% python3 -q
>>> import numpy as np
>>> np.set_printoptions(precision=3, suppress=True, linewidth=100, floatmode="fixed")
>>> ang = np.deg2rad(180)
>>> K = np.eye(13)
>>> K[np.ix_([3, 2], [3, 2])] = [[np.cos(ang), -np.sin(ang)], [np.sin(ang), np.cos(ang)]]
>>> K.round(3) + 0
array([[ 1.000,  0.000,  0.000,  0.000,  0.000,  0.000,  0.000,  0.000,  0.000,  0.000,  0.000,
         0.000,  0.000],
       [ 0.000,  1.000,  0.000,  0.000,  0.000,  0.000,  0.000,  0.000,  0.000,  0.000,  0.000,
         0.000,  0.000],
       [ 0.000,  0.000, -1.000,  0.000,  0.000,  0.000,  0.000,  0.000,  0.000,  0.000,  0.000,
         0.000,  0.000],
       [ 0.000,  0.000,  0.000, -1.000,  0.000,  0.000,  0.000,  0.000,  0.000,  0.000,  0.000,
         0.000,  0.000],
       [ 0.000,  0.000,  0.000,  0.000,  1.000,  0.000,  0.000,  0.000,  0.000,  0.000,  0.000,
         0.000,  0.000],
       [ 0.000,  0.000,  0.000,  0.000,  0.000,  1.000,  0.000,  0.000,  0.000,  0.000,  0.000,
         0.000,  0.000],
       [ 0.000,  0.000,  0.000,  0.000,  0.000,  0.000,  1.000,  0.000,  0.000,  0.000,  0.000,
         0.000,  0.000],
       [ 0.000,  0.000,  0.000,  0.000,  0.000,  0.000,  0.000,  1.000,  0.000,  0.000,  0.000,
         0.000,  0.000],
       [ 0.000,  0.000,  0.000,  0.000,  0.000,  0.000,  0.000,  0.000,  1.000,  0.000,  0.000,
         0.000,  0.000],
       [ 0.000,  0.000,  0.000,  0.000,  0.000,  0.000,  0.000,  0.000,  0.000,  1.000,  0.000,
         0.000,  0.000],
       [ 0.000,  0.000,  0.000,  0.000,  0.000,  0.000,  0.000,  0.000,  0.000,  0.000,  1.000,
         0.000,  0.000],
       [ 0.000,  0.000,  0.000,  0.000,  0.000,  0.000,  0.000,  0.000,  0.000,  0.000,  0.000,
         1.000,  0.000],
       [ 0.000,  0.000,  0.000,  0.000,  0.000,  0.000,  0.000,  0.000,  0.000,  0.000,  0.000,
         0.000,  1.000]])
>>> rng = np.random.default_rng(53)
>>> J = rng.normal(size=(47, 4)) + 5 * np.array([1, 1, 0, 1])
>>> J
array([[ 5.105,  4.193,  0.892,  4.071],
       [ 3.864,  5.513,  1.319,  6.276],
       [ 6.356,  5.403, -0.349,  5.578],
       [ 5.579,  5.066, -0.699,  4.822],
       [ 5.266,  3.845, -0.364,  3.783],
       [ 6.776,  5.711, -0.141,  5.953],
       [ 5.176,  4.452,  0.029,  4.869],
       [ 8.642,  4.014, -2.785,  5.767],
       [ 3.674,  3.601,  1.356,  4.107],
       [ 3.677,  5.018, -1.265,  5.742],
       [ 4.206,  5.094,  1.506,  7.020],
       [ 2.732,  4.499, -0.406,  5.853],
       [ 4.561,  4.069,  1.513,  6.341],
       [ 5.132,  2.864, -0.142,  3.594],
       [ 7.073,  5.513,  0.377,  5.898],
       [ 5.734,  3.766,  0.635,  5.355],
       [ 2.390,  6.209,  0.447,  4.905],
       [ 5.552,  4.160,  1.084,  4.614],
       [ 3.707,  7.119,  0.855,  5.089],
       [ 5.301,  5.563,  1.538,  5.775],
       [ 6.438,  4.344, -0.744,  5.254],
       [ 5.479,  4.971, -0.843,  4.704],
       [ 5.928,  5.859, -1.178,  5.862],
       [ 5.498,  5.400,  0.974,  5.312],
       [ 6.807,  4.508, -0.938,  5.316],
       [ 5.499,  3.937,  0.529,  5.324],
       [ 3.867,  4.710,  1.136,  6.007],
       [ 3.905,  5.810,  0.082,  7.199],
       [ 4.816,  5.664, -1.581,  6.164],
       [ 4.984,  4.452, -0.500,  4.857],
       [ 4.427,  5.621, -0.484,  4.716],
       [ 8.022,  4.955,  0.512,  5.311],
       [ 4.944,  5.142, -1.348,  5.750],
       [ 5.248,  5.153, -1.142,  5.961],
       [ 3.592,  4.909, -0.701,  3.562],
       [ 6.562,  6.434,  1.287,  4.994],
       [ 4.110,  5.184, -0.141,  3.176],
       [ 6.204,  5.837, -0.633,  3.960],
       [ 4.924,  5.211,  2.196,  5.414],
       [ 3.967,  5.661, -1.232,  3.947],
       [ 5.511,  4.779, -1.450,  4.292],
       [ 4.516,  3.949, -0.493,  5.129],
       [ 4.730,  4.120,  0.745,  6.583],
       [ 5.883,  3.905, -0.821,  5.095],
       [ 5.183,  4.046,  0.484,  5.022],
       [ 3.769,  3.227,  0.006,  4.330],
       [ 6.960,  4.050, -0.599,  7.835]])
>>> x = np.array([4, 4, 1, 1])
>>> target = J @ x
>>> np.linalg.solve(J.T @ J, J.T @ target)
array([4.000, 4.000, 1.000, 1.000])
>>> np.round(np.linalg.pinv(J) @ J, 3) + 0
array([[1.000, 0.000, 0.000, 0.000],
       [0.000, 1.000, 0.000, 0.000],
       [0.000, 0.000, 1.000, 0.000],
       [0.000, 0.000, 0.000, 1.000]])
>>> np.linalg.lstsq(J, target)[0]
array([4.000, 4.000, 1.000, 1.000])
>>> target = target + 0.3 * rng.normal(size=47)
>>> target
array([41.802, 45.417, 52.321, 46.616, 39.535, 55.801, 43.883, 53.873, 34.565, 39.540, 45.623,
       34.432, 42.737, 35.462, 56.888, 44.035, 39.432, 44.950, 49.037, 51.179, 47.967, 46.096,
       52.074, 49.836, 49.370, 43.442, 41.296, 46.464, 46.007, 42.400, 44.350, 57.869, 45.028,
       46.616, 37.190, 58.061, 40.083, 51.093, 48.091, 41.192, 44.127, 38.675, 43.100, 43.821,
       42.251, 32.264, 51.163])
>>> b, *_ = np.linalg.lstsq(J, target)
>>> b.round()
array([4.000, 4.000, 1.000, 1.000])
>>> b
array([4.002, 3.940, 0.978, 1.065])
>>> labels = J[:, 1] > np.median(J[:, 1])
>>> u = J[labels].mean(axis=0) - J[~labels].mean(axis=0)
>>> u
array([-0.308,  1.432,  0.023,  0.306])
>>> np.argsort(-np.abs(u).round(6), kind="stable")
array([1, 0, 3, 2])
>>> m1 = np.loadtxt("sample13.csv", delimiter=",")
>>> m1
array([[ 0.900,  0.700, -0.400, -0.900, -1.000,  0.100, -1.100],
       [ 1.100,  1.200, -0.900, -0.500, -1.000,  0.700, -1.100],
       [-0.800,  1.700,  0.000, -0.300, -0.100,  1.000,  0.600],
       [ 0.865,  0.704, -0.400, -0.901, -0.995,  0.081, -1.088],
       [ 0.200, -1.300,  0.500,  0.300,  0.400, -1.000, -0.200],
       [ 0.000,  0.200,  0.700, -1.000, -1.800, -0.400, -2.100],
       [-0.800,  0.400,  0.000, -1.400, -1.200,  0.100, -0.800],
       [-0.800, -0.300,  0.200, -0.400,  0.400,  0.800,  2.400],
       [ 0.500, -0.900,  0.000,  0.200,  1.100,  1.300,  2.000],
       [ 0.700, -0.400,  0.400,  0.300,  0.000,  0.900,  1.000],
       [-0.500, -0.200, -0.200,  1.900,  0.600, -0.400, -0.100],
       [ 1.300,  0.000, -0.900,  0.700,  0.100, -1.900,  1.400],
       [-0.400,  0.000, -1.200, -0.300, -0.800, -0.700, -1.000],
       [ 0.100, -0.900, -0.300,  0.100, -0.500, -2.500,  0.100],
       [ 0.200, -1.700,  0.400, -0.100,  1.000,  2.000, -0.600]])
>>> Xc = m1 - m1.mean(axis=0)
>>> V = np.linalg.svd(Xc)[2][:6]
>>> A2 = Xc - Xc @ V.T @ V
>>> (Xc @ V.T).std(axis=0)
array([1.562, 1.214, 0.891, 0.711, 0.611, 0.387])
>>> np.linalg.norm(A2, axis=1).round(6).argmax()
np.int64(9)
>>> A2.std(axis=0)
array([0.010, 0.060, 0.032, 0.076, 0.149, 0.047, 0.036])
>>> np.diag(V.T @ V)
array([0.997, 0.900, 0.972, 0.840, 0.388, 0.938, 0.965])
>>> A2 = np.c_[m1[:, :1] @ np.array([[2]]), np.array([0, 0, 2, -3, 2, -2, -2, 1, 1, -3, 3, -1, -2, -3, 2])]
>>> A2
array([[ 1.800,  0.000],
       [ 2.200,  0.000],
       [-1.600,  2.000],
       [ 1.730, -3.000],
       [ 0.400,  2.000],
       [ 0.000, -2.000],
       [-1.600, -2.000],
       [-1.600,  1.000],
       [ 1.000,  1.000],
       [ 1.400, -3.000],
       [-1.000,  3.000],
       [ 2.600, -1.000],
       [-0.800, -2.000],
       [ 0.200, -3.000],
       [ 0.400,  2.000]])
>>> np.round(np.linalg.norm(A2 - m1 @ np.linalg.lstsq(m1, A2)[0], axis=0), 3) + 0
array([0.000, 4.524])
>>> np.linalg.norm(np.linalg.qr(m1)[0].T @ A2, axis=0) ** 2 / ((A2 ** 2).sum(axis=0) + 1e-12)
array([1.000, 0.675])
>>> Xc = m1 - m1.mean(axis=0)
>>> left, s, Vt = np.linalg.svd(Xc, full_matrices=False)
>>> np.abs(Vt[0]).argmax()
np.int64(6)
>>> np.linalg.matrix_rank(Xc)
np.int64(7)
>>> np.round(Xc.mean(axis=0), 3) + 0
array([0.000, 0.000, 0.000, 0.000, 0.000, 0.000, 0.000])
>>> np.abs(Vt[-1])
array([0.055, 0.317, 0.167, 0.400, 0.782, 0.249, 0.187])
>>> s
array([6.050, 4.702, 3.450, 2.754, 2.366, 1.498, 0.739])
>>> np.searchsorted(np.cumsum(s ** 2) / (s ** 2).sum(), 0.9) + 1
np.int64(4)
